% python3 -q
>>> import numpy as np
>>> np.set_printoptions(precision=1, suppress=True, linewidth=100, legacy="1.25")
>>> F = np.loadtxt("case16.csv", delimiter=",")
>>> F.round(1) + 0
array([[-0.2,  0.3, -0.5, -0.4,  0.2,  0.5, -0.1,  0.1,  0.2,  0.3, -0.2,  0.1],
       [ 0.1, -0.2, -0.1,  0.3, -0.1,  0.1,  0.1, -0.1,  0. ,  0.1, -0.8,  0.1],
       [ 0.2, -0.1, -0.6, -0.3, -0.3, -0.3,  0.4, -0.1, -0.3, -0.1,  0.1,  0. ],
       [ 0. , -0.2,  0. ,  0. , -0.3, -0.1,  0.1,  0.2,  0.5,  0. , -0.2, -0.6],
       [-0.2, -0.1,  0.2,  0. , -0.2,  0.2,  0.5, -0.6,  0.4, -0.1,  0.1,  0.3],
       [-0.1,  0.1, -0.5,  0.7,  0.4,  0. ,  0.1,  0. ,  0.1, -0.3,  0.2, -0.1],
       [ 0.1, -0.5, -0.2, -0.2,  0. ,  0.3, -0.3, -0.4,  0.1, -0.1,  0.2, -0.3],
       [-0.2, -0.4, -0.1, -0.3,  0.5, -0.4, -0.2, -0.1,  0.1, -0.2, -0.2,  0.3],
       [-0.4,  0.5,  0. , -0.1, -0.3, -0.3, -0.3, -0.4, -0.1, -0.2, -0.2, -0.2],
       [ 0.1,  0.1, -0.1, -0.1, -0.1, -0.2,  0.1,  0.4,  0.5, -0.1,  0.1,  0.3],
       [ 0.1,  0.1,  0.2, -0.3,  0.2,  0.4,  0.3,  0.1, -0.1, -0.7, -0.2, -0.2],
       [-0.5, -0.1,  0.1, -0.1,  0.3, -0.2,  0.5,  0.1, -0.2,  0.3,  0. , -0.3],
       [-0.6, -0.3, -0.1,  0.1, -0.4,  0.3, -0.1,  0.3, -0.2, -0.3,  0. ,  0.2]])
>>> u, g = F[0], F[6]
>>> round(u @ g, 1)
0.1
>>> round(float(u @ u), 1)
1.0
>>> p = (u @ g) / (u @ u) * u
>>> round(float((g - p) @ u), 1)
-0.0
>>> np.round(np.linalg.norm(u + g) ** 2 + np.linalg.norm(u - g) ** 2, 1)
3.6
>>> np.linalg.matrix_rank(np.outer(u, g))
1
>>> Q, vecs = np.linalg.qr(F[:, :2])[0], np.linalg.qr(F[:, 2:])[0]
>>> sv = np.linalg.svd(Q.T @ vecs, compute_uv=False)
>>> sv.round(1) + 0
array([0., 0.])
>>> np.degrees(np.arccos(sv.clip(0, 1)))
array([90., 90.])
>>> other = np.c_[F[:, :4] @ np.array([[0, 2, 2, 2], [2, -2, 0, 1], [1, 0, 2, 0], [-2, -2, 2, 2]]), np.array([0, 0, 1, 0, 3, 3, -3, -3, 1, 2, 2, 2, 2])]
>>> other.round(1) + 0
array([[ 1. , -0.3, -2.2, -0.9,  0. ],
       [-1.2, -0.1,  0.7,  0.7,  0. ],
       [-0.2,  1.2, -1.3, -0.2,  1. ],
       [-0.2,  0.3, -0.1, -0.3,  0. ],
       [-0.1, -0.3,  0. , -0.4,  3. ],
       [-1.5, -1.8,  0.1,  1.2,  3. ],
       [-0.9,  1.4, -0.6, -0.7, -3. ],
       [-0.3,  0.9, -1.1, -1.3, -3. ],
       [ 1.2, -1.7, -1. , -0.4,  1. ],
       [ 0.3,  0.3, -0.3,  0. ,  2. ],
       [ 1. ,  0.5,  0. , -0.1,  2. ],
       [ 0. , -0.6, -1. , -1.4,  2. ],
       [-1. , -0.6, -1.1, -1.2,  2. ]])
>>> np.round(np.linalg.lstsq(F, other[:, 0])[0], 1) + 0
array([ 0.,  2.,  1., -2.,  0.,  0.,  0.,  0.,  0.,  0.,  0.,  0.])
>>> np.round(np.linalg.norm(other - F @ np.linalg.lstsq(F, other)[0], axis=0), 1) + 0
array([0. , 0. , 0. , 0. , 0.9])
>>> vec = np.array([-3, -5, -4, 3, 3, -1, 4, -3, -3, 2, 2, -4])
>>> y = F @ vec
>>> np.linalg.lstsq(F, y)[0]
array([-3., -5., -4.,  3.,  3., -1.,  4., -3., -3.,  2.,  2., -4.])
>>> y
array([-1.1,  0.8,  3.7,  0.2,  1.5,  4.9,  3.6,  0.7, -2.1, -4.2, -2.4,  6.6,  0.2])
>>> rng = np.random.default_rng(88)
>>> y = y + 0.1 * rng.normal(size=13)
>>> y
array([-1.2,  0.8,  3.6,  0.2,  1.5,  5. ,  3.7,  0.6, -1.9, -4.3, -2.5,  6.5,  0.1])
>>> b, *_ = np.linalg.lstsq(F, y)
>>> b
array([-3. , -4.9, -4. ,  3.1,  3. , -1. ,  3.8, -3.1, -3. ,  2. ,  2.1, -4.1])
>>> round(np.linalg.norm(y - F @ b), 1)
0.0
>>> np.round(F.T @ (y - F @ b), 1) + 0
array([0., 0., 0., 0., 0., 0., 0., 0., 0., 0., 0., 0.])
>>> th = np.radians(120)
>>> R = np.eye(12)
>>> R[10, 10] = R[4, 4] = np.cos(th)
>>> R[10, 4], R[4, 10] = -np.sin(th), np.sin(th)
>>> R
array([[ 1. ,  0. ,  0. ,  0. ,  0. ,  0. ,  0. ,  0. ,  0. ,  0. ,  0. ,  0. ],
       [ 0. ,  1. ,  0. ,  0. ,  0. ,  0. ,  0. ,  0. ,  0. ,  0. ,  0. ,  0. ],
       [ 0. ,  0. ,  1. ,  0. ,  0. ,  0. ,  0. ,  0. ,  0. ,  0. ,  0. ,  0. ],
       [ 0. ,  0. ,  0. ,  1. ,  0. ,  0. ,  0. ,  0. ,  0. ,  0. ,  0. ,  0. ],
       [ 0. ,  0. ,  0. ,  0. , -0.5,  0. ,  0. ,  0. ,  0. ,  0. ,  0.9,  0. ],
       [ 0. ,  0. ,  0. ,  0. ,  0. ,  1. ,  0. ,  0. ,  0. ,  0. ,  0. ,  0. ],
       [ 0. ,  0. ,  0. ,  0. ,  0. ,  0. ,  1. ,  0. ,  0. ,  0. ,  0. ,  0. ],
       [ 0. ,  0. ,  0. ,  0. ,  0. ,  0. ,  0. ,  1. ,  0. ,  0. ,  0. ,  0. ],
       [ 0. ,  0. ,  0. ,  0. ,  0. ,  0. ,  0. ,  0. ,  1. ,  0. ,  0. ,  0. ],
       [ 0. ,  0. ,  0. ,  0. ,  0. ,  0. ,  0. ,  0. ,  0. ,  1. ,  0. ,  0. ],
       [ 0. ,  0. ,  0. ,  0. , -0.9,  0. ,  0. ,  0. ,  0. ,  0. , -0.5,  0. ],
       [ 0. ,  0. ,  0. ,  0. ,  0. ,  0. ,  0. ,  0. ,  0. ,  0. ,  0. ,  1. ]])
>>> other = F @ R.T
>>> np.round(np.linalg.det(R), 1), np.trace(R)
(1.0, 9.0)
>>> np.allclose(np.linalg.norm(F, axis=1), np.linalg.norm(other, axis=1))
True
>>> np.linalg.svd(F, compute_uv=False), np.linalg.svd(other, compute_uv=False)
(array([1., 1., 1., 1., 1., 1., 1., 1., 1., 1., 1., 1.]), array([1., 1., 1., 1., 1., 1., 1., 1., 1., 1., 1., 1.]))
